$ ipython --no-banner

In [1]: import numpy as np

In [2]: np.set_printoptions(suppress=True, linewidth=140)

In [3]: def rd(a):
   ...:     return np.round(a, 2) + 0
   ...: 

In [4]: X = np.loadtxt("dump.csv", delimiter=",")

In [5]: X
Out[5]: 
array([[3., 3., 3.],
       [3., 6., 6.],
       [3., 6., 9.]])

In [6]: # symmetric

In [7]: r0, r1 = X[2], X[0]

In [8]: r0 @ r0
Out[8]: np.float64(126.0)

In [9]: r0 @ r1
Out[9]: np.float64(54.0)

In [10]: pr = (r0 @ r1) / (r0 @ r0) * r0

In [11]: np.linalg.matrix_rank(np.outer(r0, r1))
Out[11]: np.int64(1)

In [12]: np.outer(r0, r1)
Out[12]: 
array([[ 9.,  9.,  9.],
       [18., 18., 18.],
       [27., 27., 27.]])

In [13]: rd(np.linalg.norm(r0 + r1) ** 2 + np.linalg.norm(r0 - r1) ** 2)
Out[13]: np.float64(306.0)

In [14]: vec = np.ones(3)

In [15]: for _ in range(7):
    ...:     vec = X @ vec
    ...:     vec /= np.linalg.norm(vec)
    ...:     print(round(vec @ X @ vec, 2))
    ...: 
15.13
15.15
15.15
15.15
15.15
15.15
15.15

In [16]: rd(np.linalg.eigvalsh(X)[-1])
Out[16]: np.float64(15.15)

In [17]: rng = np.random.default_rng(699)

In [18]: E = rng.normal(size=(32, 3))

In [19]: E = 5 * E / np.linalg.norm(E, axis=1, keepdims=True)

In [20]: rd(E)
Out[20]: 
array([[ 2.87, -1.13,  3.93],
       [-0.14,  3.33, -3.72],
       [ 4.57,  1.65, -1.17],
       [ 3.37,  3.66,  0.52],
       [ 0.91, -1.81, -4.57],
       [-0.47, -4.59, -1.92],
       [-4.13, -1.78, -2.18],
       [-2.39,  1.55,  4.11],
       [-4.69, -0.65,  1.6 ],
       [ 2.34, -3.17,  3.08],
       [-3.57,  2.89, -1.98],
       [ 1.27, -2.16,  4.33],
       [ 3.4 , -0.71,  3.6 ],
       [ 0.93, -2.56, -4.19],
       [-1.95, -0.29, -4.6 ],
       [-1.63,  4.73,  0.06],
       [-4.25,  0.67,  2.55],
       [-2.72, -4.1 , -0.87],
       [-0.79, -1.98, -4.52],
       [-1.87,  4.36,  1.57],
       [ 4.69,  1.65, -0.52],
       [-1.2 ,  1.28,  4.68],
       [ 1.04,  0.49, -4.87],
       [-0.37,  4.31, -2.51],
       [-0.55,  3.77, -3.24],
       [-2.12,  3.96,  2.19],
       [-1.58, -2.98, -3.69],
       [ 2.37,  4.33, -0.79],
       [ 3.45, -1.94, -3.06],
       [ 2.63, -0.8 ,  4.17],
       [-3.15, -0.21, -3.87],
       [-2.51, -3.52, -2.51]])

In [21]: d = np.linalg.norm(E[:, None] - E[None], axis=-1)

In [22]: rd(np.linalg.norm(E, axis=1))
Out[22]: array([5., 5., 5., 5., 5., 5., 5., 5., 5., 5., 5., 5., 5., 5., 5., 5., 5., 5., 5., 5., 5., 5., 5., 5., 5., 5., 5., 5., 5., 5., 5., 5.])

In [23]: np.unravel_index(d.round(6).argmax(), d.shape)
Out[23]: (np.int64(4), np.int64(21))

In [24]: (d + 1e9 * np.eye(32)).round(6).argmin(axis=1)
Out[24]: array([29, 24, 20, 27, 13, 31, 31, 21, 16, 11, 15, 29,  0,  4, 30, 19,  8, 31, 26, 25,  2,  7,  4, 24,  1, 19, 18,  3, 13,  0, 14, 26])

In [25]: d.mean(axis=1).argmax()
Out[25]: np.int64(9)

In [26]: Y = np.c_[E[:, :1] @ np.array([[-2]]), np.array([0, 1, 2, 2, 2, 2, 2, 1, 2, 1, 2, 2, 0, 0, 0, 0, 0, 1, 1, 2, 1, 0, 0, 0, 0, 0, 2, 1, 0, 2, 2, 1])]

In [27]: rd(Y)
Out[27]: 
array([[-5.75,  0.  ],
       [ 0.29,  1.  ],
       [-9.14,  2.  ],
       [-6.74,  2.  ],
       [-1.82,  2.  ],
       [ 0.95,  2.  ],
       [ 8.27,  2.  ],
       [ 4.78,  1.  ],
       [ 9.39,  2.  ],
       [-4.69,  1.  ],
       [ 7.14,  2.  ],
       [-2.55,  2.  ],
       [-6.79,  0.  ],
       [-1.87,  0.  ],
       [ 3.9 ,  0.  ],
       [ 3.26,  0.  ],
       [ 8.49,  0.  ],
       [ 5.44,  1.  ],
       [ 1.57,  1.  ],
       [ 3.75,  2.  ],
       [-9.38,  1.  ],
       [ 2.41,  0.  ],
       [-2.08,  0.  ],
       [ 0.74,  0.  ],
       [ 1.09,  0.  ],
       [ 4.24,  0.  ],
       [ 3.16,  2.  ],
       [-4.74,  1.  ],
       [-6.9 ,  0.  ],
       [-5.27,  2.  ],
       [ 6.31,  2.  ],
       [ 5.02,  1.  ]])

In [28]: np.linalg.matrix_rank(Y)
Out[28]: np.int64(2)

In [29]: np.linalg.matrix_rank(np.c_[E, Y])
Out[29]: np.int64(4)

In [30]: rd(np.linalg.norm(np.linalg.qr(E)[0].T @ Y, axis=0) ** 2 / ((Y ** 2).sum(axis=0) + 1e-12))
Out[30]: array([1.  , 0.03])

In [31]: gram = E.T @ E

In [32]: (E @ E.T).shape
Out[32]: (32, 32)

In [33]: rd(np.diag(gram))
Out[33]: array([227.4 , 249.18, 323.42])

In [34]: np.linalg.matrix_rank(gram)
Out[34]: np.int64(3)

In [35]: vec = np.array([1, 2, 3])

In [36]: a = np.maximum(E @ vec, 0)

In [37]: rd(np.tanh(E @ vec))
Out[37]: 
array([ 1.  , -1.  ,  1.  ,  1.  , -1.  , -1.  , -1.  ,  1.  , -0.83,  1.  , -1.  ,  1.  ,  1.  , -1.  , -1.  ,  1.  ,  1.  , -1.  , -1.  ,
        1.  ,  1.  ,  1.  , -1.  ,  0.63, -0.99,  1.  , -1.  ,  1.  , -1.  ,  1.  , -1.  , -1.  ])

In [38]: rd(E * (a > 1e-9)[:, None])
Out[38]: 
array([[ 2.87, -1.13,  3.93],
       [ 0.  ,  0.  ,  0.  ],
       [ 4.57,  1.65, -1.17],
       [ 3.37,  3.66,  0.52],
       [ 0.  ,  0.  ,  0.  ],
       [ 0.  ,  0.  ,  0.  ],
       [ 0.  ,  0.  ,  0.  ],
       [-2.39,  1.55,  4.11],
       [ 0.  ,  0.  ,  0.  ],
       [ 2.34, -3.17,  3.08],
       [ 0.  ,  0.  ,  0.  ],
       [ 1.27, -2.16,  4.33],
       [ 3.4 , -0.71,  3.6 ],
       [ 0.  ,  0.  ,  0.  ],
       [ 0.  ,  0.  ,  0.  ],
       [-1.63,  4.73,  0.06],
       [-4.25,  0.67,  2.55],
       [ 0.  ,  0.  ,  0.  ],
       [ 0.  ,  0.  ,  0.  ],
       [-1.87,  4.36,  1.57],
       [ 4.69,  1.65, -0.52],
       [-1.2 ,  1.28,  4.68],
       [ 0.  ,  0.  ,  0.  ],
       [-0.37,  4.31, -2.51],
       [ 0.  ,  0.  ,  0.  ],
       [-2.12,  3.96,  2.19],
       [ 0.  ,  0.  ,  0.  ],
       [ 2.37,  4.33, -0.79],
       [ 0.  ,  0.  ,  0.  ],
       [ 2.63, -0.8 ,  4.17],
       [ 0.  ,  0.  ,  0.  ],
       [ 0.  ,  0.  ,  0.  ]])

In [39]: mat = np.load("x.npy")

In [40]: mat
Out[40]: 
array([[  1.68,  16.12,  -6.29, -15.73,  20.38,  30.86,  16.34, -19.29],
       [-17.73,  10.59,  -4.99, -11.19,   7.35,  20.28,  14.31, -13.81],
       [  5.73,   3.56,  -6.27, -11.52,   7.33,  20.99,  15.88,  -5.33],
       [  1.04,   8.03,  -7.47,  -8.93,  12.27,  24.18,  16.7 ,  -8.15],
       [-22.95,  10.99,   3.44,  11.75,   2.21, -10.12, -10.95,  -5.24],
       [ 11.2 ,  -1.85,   2.89, -11.1 ,  -0.48,   0.75,  -3.12,  -5.55],
       [ -0.76, -17.75,   6.09, -14.93, -23.06, -14.01,  -4.8 ,   4.39],
       [-10.02,  -5.17, -10.04,  -3.22,  -3.6 ,  16.79,  23.71,   6.86],
       [ 16.59,  -8.81,   9.94, -18.41,  -9.28, -12.1 , -14.98,  -6.32],
       [-25.15,  10.2 ,   0.86,  30.75,   1.8 , -17.99, -12.43,   5.66],
       [ -5.1 , -10.14,   8.13, -13.18, -17.55, -14.72, -10.84,  -3.34]])

In [41]: def softmax(z):
    ...:     e = np.exp(z - z.max(axis=-1, keepdims=True))
    ...:     return e / e.sum(axis=-1, keepdims=True)
    ...: 

In [42]: rd(softmax(10 * mat[6]))
Out[42]: array([0., 0., 1., 0., 0., 0., 0., 0.])

In [43]: rd(softmax(mat[6]))
Out[43]: array([0.  , 0.  , 0.84, 0.  , 0.  , 0.  , 0.  , 0.15])

In [44]: rd(softmax(mat[6] + 2))
Out[44]: array([0.  , 0.  , 0.84, 0.  , 0.  , 0.  , 0.  , 0.15])

In [45]: rd(softmax(mat).sum(axis=1))
Out[45]: array([1., 1., 1., 1., 1., 1., 1., 1., 1., 1., 1.])

In [46]: scores = mat @ mat.T / np.sqrt(8)

In [47]: softmax(scores).round(6).argmax(axis=1)
Out[47]: array([0, 0, 0, 0, 9, 8, 6, 7, 8, 9, 6])

In [48]: rd(softmax(scores))
Out[48]: 
array([[1., 0., 0., 0., 0., 0., 0., 0., 0., 0., 0.],
       [1., 0., 0., 0., 0., 0., 0., 0., 0., 0., 0.],
       [1., 0., 0., 0., 0., 0., 0., 0., 0., 0., 0.],
       [1., 0., 0., 0., 0., 0., 0., 0., 0., 0., 0.],
       [0., 0., 0., 0., 0., 0., 0., 0., 0., 1., 0.],
       [0., 0., 0., 0., 0., 0., 0., 0., 1., 0., 0.],
       [0., 0., 0., 0., 0., 0., 1., 0., 0., 0., 0.],
       [0., 0., 0., 0., 0., 0., 0., 1., 0., 0., 0.],
       [0., 0., 0., 0., 0., 0., 0., 0., 1., 0., 0.],
       [0., 0., 0., 0., 0., 0., 0., 0., 0., 1., 0.],
       [0., 0., 0., 0., 0., 0., 1., 0., 0., 0., 0.]])

In [49]: gram = mat.T @ mat

In [50]: rd(np.diag(gram))
Out[50]: array([2037.97, 1199.63,  483.29, 2537.85, 1620.85, 3656.76, 2214.09,  865.38])

In [51]: (mat @ mat.T).shape
Out[51]: (11, 11)

In [52]: rd(np.trace(gram)), rd((mat ** 2).sum())
Out[52]: (np.float64(14615.82), np.float64(14615.82))

In [53]: np.linalg.matrix_rank(gram)
Out[53]: np.int64(8)

In [54]: rd(np.linalg.eigvalsh(gram)[::-1])
Out[54]: array([7994.67, 4144.04, 1319.64, 1154.82,    1.38,    0.76,    0.35,    0.17])

In [55]: rd(np.abs(np.linalg.svd(mat)[2][-1]))
Out[55]: array([0.1 , 0.13, 0.84, 0.26, 0.22, 0.12, 0.37, 0.1 ])

In [56]: rd(np.linalg.norm(mat, 2) / np.linalg.norm(mat))
Out[56]: np.float64(0.74)

In [57]: np.linalg.matrix_rank(mat, rtol=0.1)
Out[57]: np.int64(4)

In [58]: np.argsort(-np.linalg.norm(mat, axis=0).round(6), kind="stable")[:3]
Out[58]: array([5, 3, 6])

In [59]: J = np.load("run6.npy")

In [60]: J
Out[60]: 
array([[ 0.67,  2.  ,  0.6 ,  0.15, -0.35,  1.79],
       [-0.56, -2.59,  0.65, -0.12, -2.22,  2.19],
       [-0.72,  2.28,  0.1 ,  1.85,  0.72, -1.4 ],
       [-0.25, -2.74, -2.63, -5.18, -0.82,  0.53],
       [ 0.7 ,  5.04,  1.83,  1.34,  0.53, -5.61],
       [-0.18,  2.18, -0.89,  1.89,  0.78, -0.94],
       [-0.46, -0.84,  1.1 ,  2.91, -0.7 , -1.31],
       [-0.8 ,  1.74, -0.1 ,  6.08,  6.23, -1.06],
       [ 0.05, -0.49, -2.16, -4.62,  0.  , -0.83],
       [-0.75, -5.02, -0.79,  8.29,  1.36, -2.83],
       [-0.27,  4.56, -1.1 ,  6.95,  1.45,  1.31],
       [-0.55,  0.72, -0.99,  6.13,  0.5 ,  0.67],
       [-0.47,  0.95,  0.53, -1.98,  2.33,  4.83],
       [ 1.97, -1.98,  0.63, -2.18,  1.64, -1.34],
       [ 0.07,  5.18, -0.72,  5.76,  0.55,  5.85],
       [ 1.55,  2.66,  0.55, -3.4 , -1.42, -2.92],
       [ 1.06, -2.53, -0.17, -6.75,  1.  , -3.73],
       [ 1.81,  1.4 , -0.2 ,  5.42, -1.45, -6.05],
       [ 1.01,  0.1 ,  0.44,  3.91,  2.6 ,  1.21],
       [-0.84,  4.8 , -0.92, -0.77, -2.51, -3.59],
       [ 0.05, -0.78,  1.54,  0.49, -0.02,  3.38],
       [-0.34,  3.83, -0.05, -2.91,  0.51,  2.18],
       [ 0.16, -2.83,  1.29, -5.06,  1.29, -6.46],
       [-0.39,  1.36, -0.06, -2.18, -1.85, -2.34],
       [ 0.23, -2.76,  0.18,  0.37, -2.24, -0.56],
       [ 1.74,  1.28,  1.58, -6.48,  0.65,  2.07],
       [-0.37,  4.62,  1.69,  3.16,  1.16, -0.62],
       [ 0.67, -1.78, -1.65,  5.7 , -0.85, -4.54],
       [ 0.93,  2.54,  1.27, -4.59, -1.13,  3.45],
       [-0.32, -1.  ,  2.35,  0.29, -1.07, -2.19],
       [-0.34,  2.3 ,  0.07, 10.79, -0.5 , -5.51],
       [-0.55,  0.57, -1.72,  3.13,  1.49,  1.5 ],
       [-0.96,  0.66, -1.18, -6.8 , -1.97,  2.5 ],
       [ 0.58, -2.83, -2.5 , -4.3 , -0.88,  0.51],
       [-0.64, -1.84, -1.18, -6.63, -2.4 , -2.11]])

In [61]: gram = np.cov(J, rowvar=False)

In [62]: np.argsort(-J.std(axis=0).round(6), kind="stable")
Out[62]: array([3, 5, 1, 4, 2, 0])

In [63]: rd(np.corrcoef(J[:, 0], J[:, 5])[0, 1])
Out[63]: np.float64(-0.16)

In [64]: np.median(J, axis=0)
Out[64]: array([-0.25,  0.72, -0.05,  0.29,  0.  , -0.83])

In [65]: rd(np.linalg.eigvalsh(gram)[::-1])
Out[65]: array([24.05, 10.22,  6.04,  2.68,  1.48,  0.56])
